$ python3 -q
>>> import numpy as np
>>> from numpy import linalg as LA
>>> np.set_printoptions(suppress=True, linewidth=140)
>>> m1 = np.load("case1.npy")
>>> m1
array([[4., 1., 0., 0., 0., 0.],
       [0., 4., 1., 0., 0., 0.],
       [0., 0., 4., 1., 0., 0.],
       [0., 0., 0., 4., 1., 0.],
       [0., 0., 0., 0., 4., 1.],
       [0., 0., 0., 0., 0., 4.]])
>>> # triangular, det is the product of the diagonal
>>> out = m1 / np.sqrt((m1 ** 2).mean(axis=1, keepdims=True))
>>> LA.matrix_rank(out) == LA.matrix_rank(m1)
np.True_
>>> out[5].round(2)
array([0.  , 0.  , 0.  , 0.  , 0.  , 2.45])
>>> np.round(m1 - m1.mean(axis=1, keepdims=True), 2)
array([[ 3.17,  0.17, -0.83, -0.83, -0.83, -0.83],
       [-0.83,  3.17,  0.17, -0.83, -0.83, -0.83],
       [-0.83, -0.83,  3.17,  0.17, -0.83, -0.83],
       [-0.83, -0.83, -0.83,  3.17,  0.17, -0.83],
       [-0.83, -0.83, -0.83, -0.83,  3.17,  0.17],
       [-0.67, -0.67, -0.67, -0.67, -0.67,  3.33]])
>>> feats = np.loadtxt("layer19.csv", delimiter=",")
>>> feats
array([[2., 1., 6., 2., 7., 2.],
       [2., 2., 1., 6., 2., 7.],
       [7., 2., 2., 1., 6., 2.],
       [2., 7., 2., 2., 1., 6.],
       [6., 2., 7., 2., 2., 1.],
       [1., 6., 2., 7., 2., 2.]])
>>> vec = np.array([5, 3, 1, 2, 4, 5])
>>> target = feats @ vec
>>> target
array([61., 72., 79., 71., 60., 57.])
>>> np.round(LA.solve(feats, target + feats[:, 0]), 2)
array([6., 3., 1., 2., 4., 5.])
>>> np.round(LA.solve(feats.T, feats[3]), 2) + 0
array([0., 0., 0., 1., 0., 0.])
>>> np.round(LA.solve(feats, -1 * target), 2)
array([-5., -3., -1., -2., -4., -5.])
>>> np.round(LA.solve(feats, feats[:, 4]), 2) + 0
array([0., 0., 0., 0., 1., 0.])
>>> W0 = np.load("a.npy")
>>> W0
array([[-1.18, -0.47,  1.5 ,  1.27, -0.87,  0.02,  1.85, -0.65, -0.42],
       [ 3.68,  2.72, -4.  ,  0.48, -2.88,  0.48, -1.6 ,  2.4 ,  1.92],
       [ 2.55,  1.74, -2.85, -0.18, -1.35,  0.27, -1.59,  1.62,  1.26],
       [ 1.85,  1.48, -1.95,  0.64, -1.95,  0.29, -0.43,  1.24,  1.02],
       [-0.58, -0.3 ,  0.7 ,  0.38, -0.12, -0.02,  0.68, -0.34, -0.24]])
>>> # looks like rank 2
>>> rk = LA.matrix_rank(W0)
>>> rk
np.int64(2)
>>> N = LA.svd(W0)[2][rk:].T
>>> [int(LA.matrix_rank(W0[:, :j + 1])) for j in range(9)]
[1, 2, 2, 2, 2, 2, 2, 2, 2]
>>> [int(LA.matrix_rank(np.delete(W0, i, axis=0))) for i in range(5)]
[2, 2, 2, 2, 2]
